>>> import numpy as np
>>> np.set_printoptions(suppress=True, linewidth=200)
>>> rd = lambda a: np.round(a, 1) + 0
>>> K = np.load("block4.npy")
>>> print(K)
[[ 1.1 -0.7  0.5 -0.3  0.5  1.7 -0.9]
 [-0.4  0.1  0.   0.3  0.5 -0.4 -0.3]
 [ 2.  -0.6  1.8  0.   0.   2.2 -1.2]
 [ 1.1 -0.3  0.7  0.2 -0.1  1.3 -1. ]
 [ 1.3 -0.5  0.9  0.1  0.5  1.2 -0.8]
 [ 0.8 -0.2  1.   0.4 -0.1  1.2 -0.8]
 [ 2.5 -1.   2.   0.6  0.5  2.4 -1.5]
 [ 1.1 -0.4  1.  -0.4  0.2  1.5 -0.7]
 [ 1.8 -0.2  1.4  0.4 -0.1  2.6 -1.4]
 [ 1.  -0.2  0.8  0.2  0.2  1.1 -0.9]
 [-0.2 -0.3  0.   0.2  0.3 -0.1  0.1]
 [ 1.7 -0.8  1.6  0.7  0.2  2.2 -1.5]
 [ 0.8 -0.4  0.8  0.2  0.6  1.2 -1.1]
 [-0.4  0.4 -0.2 -0.4 -0.1  0.  -0.5]
 [ 1.2 -0.3  0.9  0.   0.   0.9 -1. ]]
>>> d = np.linalg.norm(K[:, None] - K[None], axis=-1)
>>> d[8].round(6).argsort(kind="stable")[:4]
array([ 8,  2, 11,  6])
>>> d.mean(axis=1).argmax()
np.int64(1)
>>> rd(d[8])
array([1.9, 4.2, 0.9, 1.7, 1.8, 1.9, 1.4, 1.8, 0. , 1.9, 4. , 0.9, 2. , 4. , 2. ])
>>> Xc = K - K.mean(axis=0)
>>> evecs = np.linalg.svd(Xc)[2][:1]
>>> A2 = Xc - Xc @ evecs.T @ evecs
>>> rd(np.linalg.norm(A2) / np.linalg.norm(Xc))
np.float64(0.4)
>>> rd(np.diag(evecs.T @ evecs))
array([0.3, 0. , 0.2, 0. , 0. , 0.4, 0.1])
>>> rd((Xc @ evecs.T).std(axis=0))
array([1.4])
>>> q, R = np.linalg.qr(K)
>>> rd(q)
array([[-0.2, -0.4,  0.5,  0.3, -0.1, -0.4,  0.1],
       [ 0.1,  0. , -0.4, -0.1, -0.6,  0. ,  0.1],
       [-0.4,  0.1, -0.2,  0.4,  0.2,  0.2, -0.1],
       [-0.2,  0.1,  0.2, -0.2,  0.2, -0.1,  0.4],
       [-0.3, -0.1,  0.2,  0. , -0.4,  0.2, -0.1],
       [-0.2,  0.1, -0.4, -0.1,  0.2, -0.2,  0. ],
       [-0.5, -0.2,  0. , -0.2, -0.1,  0.3, -0.1],
       [-0.2,  0. , -0.1,  0.6,  0. , -0.1, -0.2],
       [-0.4,  0.5,  0.1, -0.3, -0.1, -0.5, -0.3],
       [-0.2,  0.2,  0. , -0.1, -0.3,  0.1,  0. ],
       [ 0. , -0.5, -0.2,  0. ,  0. , -0.1,  0. ],
       [-0.3, -0.3, -0.3, -0.3,  0.3, -0.3,  0.3],
       [-0.2, -0.2, -0.2,  0. , -0.4, -0.2,  0.1],
       [ 0.1,  0.3, -0.1,  0.4, -0.2, -0.2,  0.5],
       [-0.2,  0.1,  0.1,  0.1,  0. ,  0.4,  0.5]])
>>> np.trace(q @ q.T)
np.float64(7.0)
>>> q.shape, R.shape
((15, 7), (7, 7))
>>> rd(abs(R[0, 0])), rd(np.linalg.norm(K[:, 0]))
(np.float64(5.1), np.float64(5.1))
>>> print(rd(q.T @ q))
[[1. 0. 0. 0. 0. 0. 0.]
 [0. 1. 0. 0. 0. 0. 0.]
 [0. 0. 1. 0. 0. 0. 0.]
 [0. 0. 0. 1. 0. 0. 0.]
 [0. 0. 0. 0. 1. 0. 0.]
 [0. 0. 0. 0. 0. 1. 0.]
 [0. 0. 0. 0. 0. 0. 1.]]
>>> rd(np.abs(np.diag(R)))
array([5.1, 0.8, 0.8, 1. , 0.8, 1.2, 0.8])
>>> rd(np.linalg.svd(q, compute_uv=False))
array([1., 1., 1., 1., 1., 1., 1.])
>>> rd(np.linalg.pinv(q))
array([[-0.2,  0.1, -0.4, -0.2, -0.3, -0.2, -0.5, -0.2, -0.4, -0.2,  0. , -0.3, -0.2,  0.1, -0.2],
       [-0.4,  0. ,  0.1,  0.1, -0.1,  0.1, -0.2,  0. ,  0.5,  0.2, -0.5, -0.3, -0.2,  0.3,  0.1],
       [ 0.5, -0.4, -0.2,  0.2,  0.2, -0.4,  0. , -0.1,  0.1,  0. , -0.2, -0.3, -0.2, -0.1,  0.1],
       [ 0.3, -0.1,  0.4, -0.2,  0. , -0.1, -0.2,  0.6, -0.3, -0.1,  0. , -0.3,  0. ,  0.4,  0.1],
       [-0.1, -0.6,  0.2,  0.2, -0.4,  0.2, -0.1,  0. , -0.1, -0.3,  0. ,  0.3, -0.4, -0.2,  0. ],
       [-0.4,  0. ,  0.2, -0.1,  0.2, -0.2,  0.3, -0.1, -0.5,  0.1, -0.1, -0.3, -0.2, -0.2,  0.4],
       [ 0.1,  0.1, -0.1,  0.4, -0.1,  0. , -0.1, -0.2, -0.3,  0. ,  0. ,  0.3,  0.1,  0.5,  0.5]])
>>> print(rd(q[:, 5] @ q[:, 4]))
0.0
>>> rd(q.T @ q)
array([[1., 0., 0., 0., 0., 0., 0.],
       [0., 1., 0., 0., 0., 0., 0.],
       [0., 0., 1., 0., 0., 0., 0.],
       [0., 0., 0., 1., 0., 0., 0.],
       [0., 0., 0., 0., 1., 0., 0.],
       [0., 0., 0., 0., 0., 1., 0.],
       [0., 0., 0., 0., 0., 0., 1.]])
>>> z = K[:, 6] > np.median(K[:, 6])
>>> u = K[z].mean(axis=0) - K[~z].mean(axis=0)
>>> np.argsort(-np.abs(u).round(6), kind="stable")
array([5, 0, 2, 6, 1, 3, 4])
>>> rd(u)
array([-1.1,  0.4, -0.7, -0.2,  0. , -1.2,  0.7])
>>> print(rd((((K - K.mean(axis=0)) @ u > 0) == z).mean()))
0.7
>>> A2 = np.array([[1, -3], [2, 0], [0, 2]])
>>> W2 = np.array([[7, -9, -8, 1, 8, 4, 9, -9], [-7, -6, -8, 7, 4, -7, 6, 1]])
>>> J = A2 @ W2
>>> J
array([[ 28,   9,  16, -20,  -4,  25,  -9, -12],
       [ 14, -18, -16,   2,  16,   8,  18, -18],
       [-14, -12, -16,  14,   8, -14,  12,   2]])
>>> # looks like rank 2
>>> def softmax(z):
...     e = np.exp(z - z.max(axis=-1, keepdims=True))
...     return e / e.sum(axis=-1, keepdims=True)
... 
>>> rd(softmax(J).sum(axis=1))
array([1., 1., 1.])
>>> S = J @ J.T / np.sqrt(8)
>>> softmax(S).round(6).argmax(axis=1)
array([0, 1, 2])
>>> U, sig, VT = np.linalg.svd(J)
>>> print(rd(sig))
[58.9 43.1  0. ]
>>> A2 = U[:, :2] @ np.diag(sig[:2]) @ VT[:2]
>>> rd(np.abs(J - A2).max())
np.float64(0.0)
>>> np.linalg.matrix_rank(J, rtol=0.05)
np.int64(2)
>>> print(rd(A2))
[[ 28.   9.  16. -20.  -4.  25.  -9. -12.]
 [ 14. -18. -16.   2.  16.   8.  18. -18.]
 [-14. -12. -16.  14.   8. -14.  12.   2.]]
>>> np.linalg.matrix_rank(A2)
np.int64(2)
>>> rk = np.linalg.matrix_rank(J)
>>> print(rk)
2
>>> null = np.linalg.svd(J)[2][rk:].T
>>> rd(null @ null.T)
array([[ 0.6,  0. , -0.1,  0.2, -0.1, -0.3,  0. ,  0.3],
       [ 0. ,  0.8, -0.2,  0.1,  0.2,  0. ,  0.2, -0.1],
       [-0.1, -0.2,  0.7,  0.2,  0.2, -0.1,  0.2, -0.1],
       [ 0.2,  0.1,  0.2,  0.8, -0.1,  0.2, -0.1, -0.1],
       [-0.1,  0.2,  0.2, -0.1,  0.8,  0. , -0.2,  0.1],
       [-0.3,  0. , -0.1,  0.2,  0. ,  0.7,  0. ,  0.2],
       [ 0. ,  0.2,  0.2, -0.1, -0.2,  0. ,  0.8,  0.1],
       [ 0.3, -0.1, -0.1, -0.1,  0.1,  0.2,  0.1,  0.8]])
>>> np.linalg.matrix_rank(J.T @ J), np.linalg.matrix_rank(J @ J.T)
(np.int64(2), np.int64(2))
>>> [int(np.linalg.matrix_rank(J[:, :j + 1])) for j in range(8)]
[1, 2, 2, 2, 2, 2, 2, 2]
>>> print(np.allclose(J @ null, 0))
True
>>> data = np.array([[0, 3, -1, -4, 4, -2, -3, -3],
...     [0, 0, 3, -2, -5, 4, 4, -2],
...     [0, 0, 0, 1, 3, -4, -5, 4],
...     [0, 0, 0, 0, 1, 5, 0, 2],
...     [0, 0, 0, 0, 0, 5, -5, 2],
...     [0, 0, 0, 0, 0, 0, -5, 0],
...     [0, 0, 0, 0, 0, 0, 0, 4],
...     [0, 0, 0, 0, 0, 0, 0, 0]])
>>> np.linalg.matrix_rank(data, rtol=0.1)
np.int64(5)
>>> np.linalg.cond(data) > 100
np.True_
>>> u = np.array([2, -3])
>>> print(np.polyval(u, data[5]))
[ -3  -3  -3  -3  -3  -3 -13  -3]
>>> mat = np.diag(np.array([1, 0, 0, 3, 0, 0]))
>>> mat
array([[1, 0, 0, 0, 0, 0],
       [0, 0, 0, 0, 0, 0],
       [0, 0, 0, 0, 0, 0],
       [0, 0, 0, 3, 0, 0],
       [0, 0, 0, 0, 0, 0],
       [0, 0, 0, 0, 0, 0]])
>>> # 6 groups of indices that never mix
>>> rk = np.linalg.matrix_rank(mat)
>>> rk
np.int64(2)
>>> null = np.linalg.svd(mat)[2][rk:].T
>>> np.allclose(mat @ null, 0)
True
>>> null @ null.T
array([[0., 0., 0., 0., 0., 0.],
       [0., 1., 0., 0., 0., 0.],
       [0., 0., 1., 0., 0., 0.],
       [0., 0., 0., 0., 0., 0.],
       [0., 0., 0., 0., 1., 0.],
       [0., 0., 0., 0., 0., 1.]])
>>> null.shape
(6, 4)
>>> mat @ null
array([[0., 0., 0., 0.],
       [0., 0., 0., 0.],
       [0., 0., 0., 0.],
       [0., 0., 0., 0.],
       [0., 0., 0., 0.],
       [0., 0., 0., 0.]])
>>> U, sig, VT = np.linalg.svd(mat)
>>> evecs = VT[:(sig > 1e-8).sum()]
>>> rng = np.random.default_rng(65)
>>> vec = mat[1] + 2 * mat[5] + rng.integers(2) * np.eye(6)[3]
>>> vec
array([0., 0., 0., 0., 0., 0.])
>>> rd(np.linalg.norm(vec - evecs.T @ evecs @ vec))
np.float64(0.0)
>>> np.diag(evecs.T @ evecs)
array([1., 0., 0., 1., 0., 0.])
>>> evecs.T @ evecs
array([[1., 0., 0., 0., 0., 0.],
       [0., 0., 0., 0., 0., 0.],
       [0., 0., 0., 0., 0., 0.],
       [0., 0., 0., 1., 0., 0.],
       [0., 0., 0., 0., 0., 0.],
       [0., 0., 0., 0., 0., 0.]])
>>> np.allclose(evecs.T @ evecs @ vec, vec)
True
>>> mat @ mat
array([[1, 0, 0, 0, 0, 0],
       [0, 0, 0, 0, 0, 0],
       [0, 0, 0, 0, 0, 0],
       [0, 0, 0, 9, 0, 0],
       [0, 0, 0, 0, 0, 0],
       [0, 0, 0, 0, 0, 0]])
>>> F = np.load("out15.npy")
>>> print(rd(F))
[[-1.3  0.9  1.2]
 [-1.3  0.2 -1.5]
 [-0.8 -1.8  0.5]]
>>> rd(np.linalg.norm(F, axis=0))
array([2., 2., 2.])
>>> rd(np.linalg.svd(F, compute_uv=False))
array([2., 2., 2.])
>>> rd(F.T @ F)
array([[4., 0., 0.],
       [0., 4., 0.],
       [0., 0., 4.]])
>>> rd(np.linalg.pinv(F))
array([[-0.3, -0.3, -0.2],
       [ 0.2,  0. , -0.4],
       [ 0.3, -0.4,  0.1]])
>>> print(rd(F @ F.T))
[[4. 0. 0.]
 [0. 4. 0.]
 [0. 0. 4.]]
>>> arr = np.load("run2.npy")
>>> arr
array([[ -2,  -3,  -2,  -1,   2],
       [ -2,  -2,  -3,   1,   5],
       [ -4,   0,  -2,  -1,   3],
       [ -4,   3,  -2,   0,   2],
       [ -6,   2,   0,  -3,   3],
       [ -5,   4,   3,  -1,   5],
       [ -5,   2,   3,  -1,   5],
       [ -8,   2,   3,  -4,   7],
       [ -6,   0,   0,  -7,   9],
       [ -4,  -3,  -1,  -5,  12],
       [ -5,  -4,   1,  -5,  12],
       [ -8,  -2,  -2,  -8,  14],
       [ -9,  -5,  -3,  -6,  12],
       [ -8,  -8,   0,  -4,  12],
       [ -9,  -9,   3,  -7,  15],
       [-10,  -8,   1,  -6,  13],
       [ -8,  -9,   3,  -7,  12],
       [-11,  -8,   5, -10,  14],
       [-10,  -5,   8, -13,  17],
       [-12,  -6,   9, -15,  16],
       [-11,  -6,  11, -15,  18]])
>>> A2 = arr / np.sqrt((arr ** 2).mean(axis=1, keepdims=True))
>>> rd(np.linalg.norm(A2, axis=1))
array([2.2, 2.2, 2.2, 2.2, 2.2, 2.2, 2.2, 2.2, 2.2, 2.2, 2.2, 2.2, 2.2, 2.2, 2.2, 2.2, 2.2, 2.2, 2.2, 2.2, 2.2])
>>> print(np.linalg.matrix_rank(arr - arr.mean(axis=1, keepdims=True)))
4
>>> rd(A2[1])
array([-0.7, -0.7, -1. ,  0.3,  1.7])
>>> np.linalg.matrix_rank(A2) == np.linalg.matrix_rank(arr)
np.True_
>>> M = np.loadtxt("mat.csv", delimiter=",")
>>> M
array([[ -1.,   1.,  -1.,  -2.,  -2.],
       [ -2.,   0.,   0.,  -2.,  -1.],
       [ -2.,  -2.,  -2.,  -4.,  -3.],
       [ -1.,   0.,  -3.,  -6.,  -5.],
       [ -1.,   2.,  -4.,  -7.,  -5.],
       [  0.,   1.,  -4.,  -5.,  -7.],
       [ -1.,   0.,  -3.,  -7.,  -7.],
       [ -3.,   1.,  -1.,  -8.,  -9.],
       [ -3.,   1.,  -3., -10.,  -8.],
       [ -2.,   2.,  -2., -12.,  -7.],
       [ -3.,   1.,  -3., -13.,  -5.],
       [ -3.,  -1.,  -5., -12.,  -6.],
       [ -5.,  -1.,  -5., -12.,  -4.],
       [ -7.,  -2.,  -3., -11.,  -3.],
       [ -5.,  -3.,  -2., -10.,  -1.],
       [ -4.,  -5.,   0., -12.,   1.],
       [ -4.,  -4.,   1., -10.,  -1.],
       [ -3.,  -3.,  -1.,  -8.,  -1.]])
>>> A2 = np.c_[arr[:, :4] @ np.array([[-5, 6, 9, -9], [-2, -4, -7, -6], [-5, -3, -3, -5], [-6, 7, 9, 4]]), np.array([2, -1, 2, 4, 0, -2, 1, -3, 1, -4, -2, -5, -3, 2, -5, 1, 4, 0, 3, 4, -4])]
>>> A2
array([[  32,   -1,    0,   42,    2],
       [  23,   12,   14,   49,   -1],
       [  36,  -25,  -39,   42,    2],
       [  24,  -30,  -51,   28,    4],
       [  44,  -65,  -95,   30,    0],
       [   8,  -62,  -91,    2,   -2],
       [  12,  -54,  -77,   14,    1],
       [  45,  -93, -131,   29,   -3],
       [  72,  -85, -117,   26,    1],
       [  61,  -44,  -57,   39,   -4],
       [  58,  -52,  -65,   44,   -2],
       [ 102,  -90, -124,   62,   -5],
       [ 106,  -67,  -91,  102,   -3],
       [  80,  -44,  -52,  104,    2],
       [  90,  -76,  -90,   92,   -5],
       [  97,  -73,  -91,  109,    1],
       [  85,  -70,  -81,   83,    4],
       [ 106, -119, -148,   82,    0],
       [  98, -155, -196,   28,    3],
       [ 117, -180, -228,   39,    4],
       [ 102, -180, -225,   20,   -4]])
>>> np.linalg.matrix_rank(A2)
np.int64(5)
>>> rd(np.linalg.lstsq(arr, A2[:, 0])[0])
array([-5., -2., -5., -6.,  0.])
>>> rd(np.linalg.norm(np.linalg.qr(arr)[0].T @ A2, axis=0) ** 2 / ((A2 ** 2).sum(axis=0) + 1e-12))
array([1. , 1. , 1. , 1. , 0.3])
>>> np.linalg.matrix_rank(np.c_[arr, A2])
np.int64(6)
